$ python -q
>>> import numpy as np
>>> import numpy.linalg as la
>>> np.set_printoptions(precision=3, suppress=True, linewidth=160)
>>> rd = lambda a: np.round(a, 3) + 0
>>> W0 = np.loadtxt("mat.csv", delimiter=",")
>>> print(W0)
[[-0.4   -1.1   -0.3   -0.5   -0.2   -0.6    0.1    0.7    0.5  ]
 [-0.1   -0.2    0.2   -0.1    0.9   -0.8   -1.6    0.6    0.3  ]
 [-0.6   -0.6    1.9    0.    -1.4    0.4    1.1   -1.2   -1.5  ]
 [ 0.3   -0.5   -1.1   -1.8   -0.7   -0.7   -0.3    2.1   -0.2  ]
 [-0.668 -0.66   1.946  0.02  -1.524  0.148  1.109 -1.161 -1.541]
 [ 2.3    0.7   -0.9    0.4   -0.9    0.6    0.3   -0.7    0.   ]
 [ 0.1    0.8   -0.1   -0.8   -0.8   -1.3    1.3   -0.2    0.4  ]
 [-0.4   -0.4    1.4    1.1   -0.4    0.2    1.5    1.2   -1.4  ]
 [ 0.3   -0.6   -0.4    1.6    1.8   -0.5    1.2    1.5    1.9  ]
 [-1.2   -0.4    0.     0.5    0.6   -1.     0.2   -0.8    0.2  ]
 [-2.5    1.4    0.9    0.9    0.4   -2.     1.5   -0.1   -0.8  ]]
>>> vec = np.array([3, 4, 3, 3, 3, 1, 5, 1, 2])
>>> print(rd(W0 @ np.ones(9)))
[-1.8   -0.8   -1.9   -2.9   -2.331  1.8   -0.6    2.8    6.8   -1.9   -0.3  ]
>>> print(W0 @ np.eye(9)[8])
[ 0.5    0.3   -1.5   -0.2   -1.541  0.     0.4   -1.4    1.9    0.2   -0.8  ]
>>> print(np.sign((W0 @ vec).round(6)))
[-1. -1. -1. -1. -1.  1.  1.  1.  1. -1.  1.]
>>> print(rd(W0 @ vec))
[ -7.     -5.7    -1.    -12.4    -1.868   6.9     4.2     9.6    18.3    -2.3     8.5  ]
>>> vec = np.array([2, 2, 3, -5, 1, 1, -2, 1, -1])
>>> y = W0 @ vec
>>> print(rd(la.solve(W0.T @ W0, W0.T @ y)))
[ 2.  2.  3. -5.  1.  1. -2.  1. -1.]
>>> try:
...     la.solve(W0, y)
... except la.LinAlgError as e:
...     print(repr(e))
... 
LinAlgError('Last 2 dimensions of the array must be square')
>>> print(rd(la.lstsq(W0, y)[0]))
[ 2.  2.  3. -5.  1.  1. -2.  1. -1.]
>>> rng = np.random.default_rng(55)
>>> y = y + 0.3 * rng.normal(size=11)
>>> print(rd(y))
[ -1.947   3.207   0.308   7.235  -0.505  -0.284   0.65   -3.85  -11.057  -6.93   -7.766]
>>> coef, *_ = la.lstsq(W0, y)
>>> print(rd(coef))
[ 1.993  1.702  2.336 -5.534  1.7    1.054 -1.298  0.652 -1.458]
>>> print(rd(W0.T @ (y - W0 @ coef)))
[0. 0. 0. 0. 0. 0. 0. 0. 0.]
>>> print([round(float(la.norm(la.solve(W0.T @ W0 + lam * np.eye(9), W0.T @ y))), 2) for lam in (0, 1, 10, 100)])
[7.15, 4.46, 2.57, 0.63]
>>> print(rd(la.norm(W0, axis=1)))
[1.691 2.135 3.369 3.211 3.459 2.915 2.349 3.056 3.736 1.982 4.11 ]
>>> print(rd(la.norm(W0) ** 2 / la.norm(W0, 2) ** 2))
2.658
>>> print(rd(la.norm(W0[5], 1)), rd(la.norm(W0[5], np.inf)))
6.8 2.3
>>> print(rd(la.norm(W0[5] - W0[2])))
4.64
>>> print(rd(la.norm(W0, axis=0)))
[3.782 2.463 3.534 3.022 3.316 3.002 3.586 3.594 3.379]
>>> print(rd(la.norm(W0, 2)))
6.109
>>> print(la.norm(W0, axis=1).argmax())
10
>>> W1 = np.array([[-1, -2, -1, -2, -1, 3],
...     [2, -2, 2, -1, -2, 1],
...     [-2, 1, -1, 2, 3, -1],
...     [-3, 1, -3, -2, -3, -2],
...     [2, 0, 0, 3, 0, -3],
...     [3, 3, -3, 2, -1, -1],
...     [1, 1, 2, 0, -2, 1],
...     [1, -3, 2, 3, -1, 1],
...     [-2, -3, -2, 1, 2, 3]])
>>> coef = np.array([1, 1, -3, -3, 3, 1])
>>> act = np.maximum(W0 @ W1 + coef, 0)
>>> print(rd((act > 0).mean(axis=0)))
[0.182 0.455 0.273 0.455 0.727 0.455]
>>> print((act > 0).astype(int))
[[0 0 0 1 1 1]
 [0 0 0 1 1 0]
 [0 1 0 0 1 0]
 [1 0 1 1 1 1]
 [0 1 0 0 1 0]
 [1 0 0 0 0 1]
 [0 0 1 0 1 1]
 [0 1 0 1 0 0]
 [0 0 0 1 0 1]
 [0 1 0 0 1 0]
 [0 1 1 0 1 0]]
>>> cent = np.array([[2, 2, 0], [0, 2, 2], [2, 2, 2], [0, 0, 1], [0, 2, 0], [2, 0, 1]])
>>> print((act @ cent).round(6).argmax(axis=1))
[1 1 1 0 1 0 0 2 2 1 1]
>>> M = np.loadtxt("w.csv", delimiter=",")
>>> print(M)
[[ 4.  4.  9.  0.]
 [ 7.  4.  9.  0.]
 [ 0.  4.  9.  2.]
 [13.  4.  9.  0.]
 [13.  4.  9.  0.]
 [ 0.  4.  9.  3.]
 [ 0.  4.  9.  1.]
 [ 1.  4.  9.  0.]
 [ 4.  4.  9.  0.]
 [16.  4.  9.  0.]
 [ 7.  4.  9.  0.]
 [ 7.  4.  9.  0.]
 [ 0.  4.  9.  3.]
 [ 4.  4.  9.  0.]
 [ 0.  4.  9.  5.]
 [10.  4.  9.  0.]
 [ 0.  4.  9.  1.]
 [13.  4.  9.  0.]
 [ 0.  4.  9.  4.]
 [16.  4.  9.  0.]
 [ 4.  4.  9.  0.]
 [16.  4.  9.  0.]
 [ 4.  4.  9.  0.]]
>>> U, sig, vt = la.svd(M)
>>> V = vt[:(sig > 1e-8).sum()]
>>> vec = M[22] + -2 * M[17] + rng.integers(2) * np.eye(4)[0]
>>> print(vec)
[-22.  -4.  -9.   0.]
>>> print(rd(V.T @ V))
[[1.    0.    0.    0.   ]
 [0.    0.165 0.371 0.   ]
 [0.    0.371 0.835 0.   ]
 [0.    0.    0.    1.   ]]
>>> print(rd(la.norm(vec - V.T @ V @ vec)))
0.0
>>> print(np.allclose(V.T @ V @ vec, vec))
True
>>> F = np.loadtxt("test11.csv", delimiter=",")
>>> print(F)
[[ 15.  45.  -8.  13.   5. -19. -40.  36.   6.  18.]
 [ -2.  18. -16.   2.   2. -18. -16.  16.   8.  12.]
 [ 25.  45.   8.  17.   5.  -6. -40.  34.  -1.  12.]
 [ -1.   9.  -8.   1.   1.  -9.  -8.   8.   4.   6.]
 [ 18.  18.  16.  10.   2.   8. -16.  12.  -6.   0.]]
>>> G = F.T @ F
>>> print(np.trace(G), (F ** 2).sum())
15643.0 15643.0
>>> print(np.allclose(G, G.T))
True
>>> print(rd(la.svd(F, compute_uv=False) ** 2))
[13919.221  1723.779     0.        0.        0.   ]
>>> print(np.diag(G))
[1179. 4779.  704.  563.   59.  866. 3776. 2916.  153.  648.]
>>> U, sig, vt = la.svd(F)
>>> V = vt[:(sig > 1e-8).sum()]
>>> vec = F[0] + -2 * F[3] + rng.integers(2) * np.eye(10)[3]
>>> print(vec)
[ 17.  27.   8.  12.   3.  -1. -24.  20.  -2.   6.]
>>> print(rd(la.norm(vec - V.T @ V @ vec)))
0.966
>>> print(rd(np.diag(V.T @ V)))
[0.236 0.345 0.407 0.066 0.004 0.288 0.272 0.212 0.078 0.092]
>>> E = np.load("data.npy")
>>> print(rd(E))
[[ 0.514 -0.162 -0.162 -0.811  0.162]
 [-0.162  0.946 -0.054 -0.27   0.054]
 [-0.162 -0.054  0.946 -0.27   0.054]
 [-0.811 -0.27  -0.27  -0.351  0.27 ]
 [ 0.162  0.054  0.054  0.27   0.946]]
>>> idx = rng.permutation(5)
>>> print(idx)
[3 0 4 1 2]
>>> other = E[idx][:, idx]
>>> print(rd(np.sort(np.abs(la.eigvals(other)))))
[1. 1. 1. 1. 1.]
>>> print(rd(la.det(other)), rd(la.det(E[idx])))
-1.0 1.0
>>> print(np.trace(other))
3.0
>>> print(np.allclose(other, E))
False
